$ python -q
>>> import numpy as np
>>> from numpy import linalg as LA
>>> np.set_printoptions(precision=3, suppress=True, linewidth=160)
>>> A = np.load("sample18.npy")
>>> A
array([[0, 1, 1],
       [1, 0, 0],
       [1, 0, 0]])
>>> x0 = np.array([2, 0, 2])
>>> (A @ x0).argmax()
np.int64(0)
>>> A * x0
array([[0, 0, 2],
       [2, 0, 0],
       [2, 0, 0]])
>>> LA.norm(A @ x0) <= LA.norm(A, 2) * LA.norm(x0) + 1e-9
np.True_
>>> f, v = A[0], A[1]
>>> f @ v
np.int64(0)
>>> p = (f @ v) / (f @ f) * f
>>> (v - p) @ f
np.float64(0.0)
>>> evals, vecs = LA.eigh(A)
>>> x0 = np.array([3, -2, -2])
>>> (np.sign(vecs[:, -1].round(6)) == np.sign(vecs[0, -1].round(6))).astype(int)
array([1, 1, 1])
>>> np.round(vecs * np.abs(evals) @ vecs.T, 3) + 0
array([[1.414, 0.   , 0.   ],
       [0.   , 0.707, 0.707],
       [0.   , 0.707, 0.707]])
>>> r = LA.matrix_rank(A)
>>> r
np.int64(2)
>>> N = LA.svd(A)[2][r:].T
>>> [int(LA.matrix_rank(A[:i])) for i in range(1, len(A) + 1)]
[1, 2, 2]
>>> np.allclose(A @ N, 0)
True
>>> np.round(A @ N, 3) + 0
array([[0.],
       [0.],
       [0.]])
>>> np.kron(np.eye(2, dtype=int), A)
array([[0, 1, 1, 0, 0, 0],
       [1, 0, 0, 0, 0, 0],
       [1, 0, 0, 0, 0, 0],
       [0, 0, 0, 0, 1, 1],
       [0, 0, 0, 1, 0, 0],
       [0, 0, 0, 1, 0, 0]])
>>> np.einsum("ij,ji->", A, A)
np.int64(4)
>>> np.round(LA.eigvals(A).sum().real, 3)
np.float64(0.0)
>>> round(float(LA.det(A[::-1])), 3)
0.0
>>> np.einsum("ii->", A)
np.int64(0)
>>> np.poly(A)
array([ 1.,  0., -2.,  0.])
>>> X = np.diag(np.array([9, 8, 1])) + -2 * np.eye(3, k=1) + -2 * np.eye(3, k=-1)
>>> X
array([[ 9., -2.,  0.],
       [-2.,  8., -2.],
       [ 0., -2.,  1.]])
>>> np.poly(X)
array([  1., -18.,  81., -32.])
>>> np.kron(np.eye(2, dtype=int), X)
array([[ 9., -2.,  0.,  0., -0.,  0.],
       [-2.,  8., -2., -0.,  0., -0.],
       [ 0., -2.,  1.,  0., -0.,  0.],
       [ 0., -0.,  0.,  9., -2.,  0.],
       [-0.,  0., -0., -2.,  8., -2.],
       [ 0., -0.,  0.,  0., -2.,  1.]])
>>> round(float(LA.det(X[::-1])), 3)
-32.0
>>> LA.eigvals(X)
array([10.727,  6.836,  0.436])
>>> round(LA.det(X.T), 3)
np.float64(32.0)
>>> np.einsum("ij,ji->", X, X)
np.float64(162.0)
